$ ipython --no-banner

In [1]: import numpy as np

In [2]: np.set_printoptions(precision=3, suppress=True, linewidth=200, floatmode="fixed")

In [3]: C = np.array([[0, 5, 1], [7, 8, 0], [-1, -2, -6]])

In [4]: rng = np.random.default_rng(971773)

In [5]: J = (rng.random((27, 3)) < 0.25) @ C

In [6]: J
Out[6]: 
array([[ 7, 13,  1],
       [ 0,  0,  0],
       [ 0,  5,  1],
       [ 0,  0,  0],
       [ 7,  8,  0],
       [ 0,  0,  0],
       [ 7,  8,  0],
       [ 0,  5,  1],
       [-1,  3, -5],
       [ 0,  0,  0],
       [ 7,  8,  0],
       [-1, -2, -6],
       [ 0,  0,  0],
       [ 0,  0,  0],
       [ 0,  5,  1],
       [ 7, 13,  1],
       [-1, -2, -6],
       [ 7, 13,  1],
       [ 6, 11, -5],
       [ 0,  0,  0],
       [ 0,  0,  0],
       [-1, -2, -6],
       [ 0,  0,  0],
       [ 0,  0,  0],
       [ 0,  0,  0],
       [ 0,  0,  0],
       [ 0,  0,  0]])

In [7]: Q, evecs = np.linalg.qr(J[:, :2])[0], np.linalg.qr(J[:, 2:])[0]

In [8]: sv = np.linalg.svd(Q.T @ evecs, compute_uv=False)

In [9]: np.degrees(np.arccos(sv.clip(0, 1)))
Out[9]: array([86.530])

In [10]: round(float(np.linalg.norm(Q @ Q.T - evecs @ evecs.T, 2)), 3)
Out[10]: 1.0

In [11]: sv
Out[11]: array([0.061])

In [12]: labels = J[:, 0] > np.median(J[:, 0])

In [13]: r0 = J[labels].mean(axis=0) - J[~labels].mean(axis=0)

In [14]: labels.astype(int)
Out[14]: array([1, 0, 0, 0, 1, 0, 1, 0, 0, 0, 1, 0, 0, 0, 0, 1, 0, 1, 1, 0, 0, 0, 0, 0, 0, 0, 0])

In [15]: np.argsort(-np.abs(r0).round(6), kind="stable")
Out[15]: array([1, 0, 2])

In [16]: ((J - J.mean(axis=0)) @ r0 > 0).astype(int)
Out[16]: array([1, 0, 1, 0, 1, 0, 1, 1, 0, 0, 1, 0, 0, 0, 1, 1, 0, 1, 1, 0, 0, 0, 0, 0, 0, 0, 0])

In [17]: r0 = np.array([3, 1, 7])

In [18]: np.cross(J[8, :3], J[0, :3])
Out[18]: array([ 68, -34, -34])

In [19]: T = np.stack([J, 3 * J, J[::-1]])

In [20]: np.linalg.matrix_rank(T)
Out[20]: array([3, 3, 3])

In [21]: np.linalg.matrix_rank(T.reshape(3, -1))
Out[21]: np.int64(2)

In [22]: np.linalg.norm(T, axis=(1, 2))
Out[22]: array([ 37.603, 112.810,  37.603])

In [23]: T.sum(axis=0)
Out[23]: 
array([[ 28,  52,   4],
       [  0,   0,   0],
       [  0,  20,   4],
       [  0,   0,   0],
       [ 28,  32,   0],
       [ -1,  -2,  -6],
       [ 28,  32,   0],
       [  0,  20,   4],
       [  2,  23, -25],
       [  7,  13,   1],
       [ 27,  30,  -6],
       [  3,   5, -23],
       [  0,   5,   1],
       [  0,   0,   0],
       [  0,  20,   4],
       [ 27,  50,  -2],
       [  3,   0, -24],
       [ 28,  52,   4],
       [ 23,  47, -25],
       [  0,   5,   1],
       [  7,   8,   0],
       [ -4,  -8, -24],
       [  7,   8,   0],
       [  0,   0,   0],
       [  0,   5,   1],
       [  0,   0,   0],
       [  7,  13,   1]])
